$ ipython --no-banner

In [1]: import numpy as np

In [2]: np.set_printoptions(precision=1, suppress=True, linewidth=100, sign=" ")

In [3]: J = np.array([[0.0, 0.0, 0.0, 0.0, 2.0],
   ...:     [0.0, 0.0, 0.0, 0.0, 1.0],
   ...:     [0.0, 0.0, 0.0, 0.0, -1.0],
   ...:     [0.0, 0.0, 0.0, 0.0, -2.0],
   ...:     [2.0, 1.0, -1.0, -2.0, 0.0]])

In [4]: ev, vecs = np.linalg.eigh(J)

In [5]: vec = np.array([2, -3, 3, 1, -3])

In [6]: print(round(float(vec @ J @ vec / (vec @ vec)), 1), np.round(ev[0], 1), round(ev[-1], 1))
0.8 -3.2 3.2

In [7]: print(vec @ J @ vec)
24.0

In [8]: print(np.round(np.linalg.eigvalsh(J[1:, 1:]), 1) + 0)
[-2.4  0.   0.   2.4]

In [9]: print(vecs * np.maximum(ev, 0) @ vecs.T)
[[ 0.6  0.3 -0.3 -0.6  1. ]
 [ 0.3  0.2 -0.2 -0.3  0.5]
 [-0.3 -0.2  0.2  0.3 -0.5]
 [-0.6 -0.3  0.3  0.6 -1. ]
 [ 1.   0.5 -0.5 -1.   1.6]]

In [10]: print(np.abs(J).sum(axis=1).max(), np.round(np.abs(ev).max(), 1))
6.0 3.2

In [11]: ev, vecs = np.linalg.eigh(J)

In [12]: print(np.linalg.eigvalsh(J + -3 * np.eye(5)))
[-6.2 -3.  -3.  -3.   0.2]

In [13]: print((ev > 1e-8).sum(), (ev < -1e-8).sum())
1 1

In [14]: print(np.abs(vecs[:, -1]).round(6).argmax())
4

In [15]: print(np.abs(vecs[:, -1]))
[ 0.4  0.2  0.2  0.4  0.7]

In [16]: print(np.linalg.svd(J, compute_uv=False))
[ 3.2  3.2  0.   0.   0. ]

In [17]: def softmax(z):
    ...:     e = np.exp(z - z.max(axis=-1, keepdims=True))
    ...:     return e / e.sum(axis=-1, keepdims=True)
    ...: 

In [18]: print(np.round(softmax(10 * J[4]), 1) + 0)
[ 1.  0.  0.  0.  0.]

In [19]: print(np.round(softmax(J[4] + 3), 1) + 0)
[ 0.6  0.2  0.   0.   0.1]

In [20]: att = J @ J.T / np.sqrt(5)

In [21]: print(softmax(att).round(6).argmax(axis=1))
[ 0  0  3  3  4]

In [22]: print(np.round(softmax(att + np.triu(np.full(att.shape, -np.inf), 1)), 1) + 0)
[[ 1.   0.   0.   0.   0. ]
 [ 0.6  0.4  0.   0.   0. ]
 [ 0.2  0.2  0.6  0.   0. ]
 [ 0.   0.   0.3  0.7  0. ]
 [ 0.   0.   0.   0.   1. ]]

In [23]: print(np.round(softmax(att), 1) + 0)
[[ 0.6  0.2  0.   0.   0.1]
 [ 0.4  0.3  0.1  0.1  0.2]
 [ 0.1  0.1  0.3  0.4  0.2]
 [ 0.   0.   0.2  0.6  0.1]
 [ 0.   0.   0.   0.   1. ]]

In [24]: U, sigma, Vh = np.linalg.svd(J)

In [25]: vecs = Vh[:(sigma > 1e-8).sum()]

In [26]: rng = np.random.default_rng(1126)

In [27]: vec = J[1] + -2 * J[2] + rng.integers(2) * np.eye(5)[3]

In [28]: print(vec)
[ 0.  0.  0.  0.  3.]

In [29]: print(round(np.linalg.norm(vec - vecs.T @ vecs @ vec), 1))
0.0

In [30]: mat = np.array([[20, 6, 2, -6, 8, -4],
    ...:     [-3, -25, -5, -1, 2, 8],
    ...:     [3, -1, -34, 3, 7, -1],
    ...:     [8, -3, 2, 51, 6, 1],
    ...:     [3, -4, -8, -8, 35, -8],
    ...:     [-5, -8, 3, 0, -4, -46]])

In [31]: u = np.array([4, 5, 2, 3, 0, 4])

In [32]: other = mat + np.outer(u, np.eye(6)[2])

In [33]: print(round(np.linalg.det(other) / np.linalg.det(mat), 1), round(1 + np.linalg.solve(mat, u)[2], 1))
1.0 1.0

In [34]: print(np.linalg.matrix_rank(np.linalg.inv(other) - np.linalg.inv(mat), tol=1e-8))
1
